% ipython --no-banner

In [1]: import numpy as np

In [2]: from numpy import linalg as LA

In [3]: np.set_printoptions(suppress=True, linewidth=160)

In [4]: A = np.load("w.npy")

In [5]: A
Out[5]: 
array([[-0.222,  0.698,  0.201, -1.019,  2.998,  0.815, -1.822, -0.03 , -2.743, -1.216, -1.031,  0.544, -0.218],
       [-0.918,  0.612, -0.282, -1.808,  1.123,  0.06 , -2.36 , -1.06 ,  1.932, -2.541, -0.941,  0.91 , -0.758],
       [-1.291, -0.235,  2.543, -2.555,  0.597, -0.023, -0.879, -2.411,  0.225, -1.596, -0.328,  0.747, -0.287],
       [-0.929, -0.358,  2.329,  0.442, -0.607, -2.311,  0.573,  1.601, -0.186, -1.002,  0.293, -0.022, -2.944],
       [-0.477, -0.217,  0.233,  0.06 ,  2.203,  2.086,  1.691, -2.701, -0.118, -1.727, -0.504, -1.033, -0.995],
       [-1.998,  0.454, -0.211, -0.852, -1.152, -0.072, -3.572, -0.088,  0.905,  1.507, -0.049,  0.013,  1.684],
       [ 0.434, -1.561,  1.293, -1.19 , -1.786, -0.353,  1.659, -1.7  ,  1.611, -1.408,  0.497, -1.851, -1.443],
       [ 0.3  ,  2.252,  0.929,  1.407, -1.345,  1.868, -0.139,  1.072, -1.675,  0.518,  1.32 ,  0.909, -2.211],
       [-0.96 ,  0.315,  0.133, -0.858,  0.216,  0.336,  1.411, -1.317, -1.388, -4.039,  0.735,  0.318, -0.679],
       [-0.363,  1.731,  1.244, -0.409,  2.557,  1.111, -1.311, -2.245, -1.787,  0.284,  0.274, -0.913, -1.2  ],
       [-1.055,  0.59 , -0.85 , -0.313, -0.099,  1.39 , -1.069, -1.032,  0.709, -0.003, -3.758, -1.786,  0.866],
       [-2.398, -0.107,  2.557,  0.382,  0.357,  0.727, -1.214, -0.304, -1.283, -0.772, -0.941,  0.4  ,  2.654],
       [ 0.574, -2.081,  1.137,  1.375, -2.083, -0.053,  1.469, -0.558,  0.826,  2.545,  1.71 , -0.047, -0.51 ],
       [-0.362, -0.08 ,  0.992, -1.679, -1.517, -0.349, -0.014, -1.279, -1.409,  0.379, -1.665,  2.994, -1.77 ],
       [ 0.65 ,  1.458, -0.237,  1.533, -2.52 , -0.856, -0.493,  0.979,  0.481,  2.025, -1.363,  2.264, -0.672],
       [-1.286, -2.069, -0.35 , -2.933,  1.161, -0.431,  1.482, -0.457, -0.126, -1.269,  0.504,  2.065,  0.508],
       [ 0.442, -0.874, -0.292, -1.98 , -1.191, -0.62 , -1.343, -2.125,  1.834, -1.958, -1.692,  1.14 , -0.746],
       [ 0.901,  0.454,  1.153, -3.073,  2.147,  0.818, -0.341,  1.06 , -1.491,  1.683,  1.23 ,  0.299,  0.188],
       [ 0.605, -0.441, -0.735,  1.259,  1.372, -2.462, -2.135,  1.568,  0.107, -1.184, -1.249,  0.753,  1.954],
       [-0.61 , -1.493, -0.102, -0.76 , -0.028,  0.66 ,  0.114,  0.375,  2.252, -2.855, -1.711,  1.573, -1.612],
       [ 0.419, -1.634,  0.965,  1.091,  2.65 , -0.053, -0.707,  1.617,  1.454, -1.851, -0.163,  1.61 ,  1.319],
       [ 0.638,  0.977, -1.782, -0.631, -1.446,  1.462,  1.882, -0.495,  0.254, -0.277, -0.166,  0.585,  3.397],
       [ 1.217, -0.277, -0.013, -0.083,  1.391, -0.728, -1.899,  1.174,  0.539, -3.716,  0.844,  1.066, -0.197],
       [ 1.093,  1.266,  0.136, -2.186,  0.376,  0.833, -1.392, -0.173, -0.956,  0.532,  1.413, -1.332, -3.103],
       [-0.804, -0.976, -1.516, -1.595,  1.369,  0.475,  0.618,  1.   ,  3.099, -2.245,  0.371,  0.31 , -0.444],
       [-0.657,  0.877,  1.055, -0.115,  0.039,  1.026, -1.323,  1.009, -0.825,  1.458,  3.067, -1.923, -1.715],
       [ 0.674, -1.407, -0.999, -1.129, -0.182,  2.602, -0.287,  0.074,  2.361, -0.383,  2.595,  0.591, -0.772],
       [-1.605, -0.234, -2.058, -0.171,  1.001, -1.114, -0.658, -2.652,  0.713, -0.578, -0.726,  2.574,  0.63 ],
       [-0.728,  2.132,  0.975, -1.935, -0.39 , -1.206,  1.816, -1.94 ,  0.166, -2.294, -0.044,  0.905, -0.668],
       [-0.292, -2.198, -1.103, -1.299,  1.362, -2.671,  0.032, -1.351,  0.714,  1.362, -0.148, -1.977, -0.262]])

In [6]: gram = np.cov(A, rowvar=False)

In [7]: np.round(np.median(A, axis=0), 3)
Out[7]: array([-0.362, -0.162,  0.134, -0.806,  0.286,  0.018, -0.417, -0.38 ,  0.24 , -0.887, -0.098,  0.564, -0.589])

In [8]: np.round(np.polyfit(A[:, 0], A[:, 12], 1), 3)
Out[8]: array([-0.341, -0.436])

In [9]: gram.shape
Out[9]: (13, 13)

In [10]: np.round(np.corrcoef(A[:, 0], A[:, 12])[0, 1], 3)
Out[10]: np.float64(-0.213)

In [11]: np.round(A.std(axis=0), 3)
Out[11]: array([0.92 , 1.22 , 1.169, 1.27 , 1.469, 1.256, 1.389, 1.341, 1.384, 1.66 , 1.369, 1.302, 1.475])
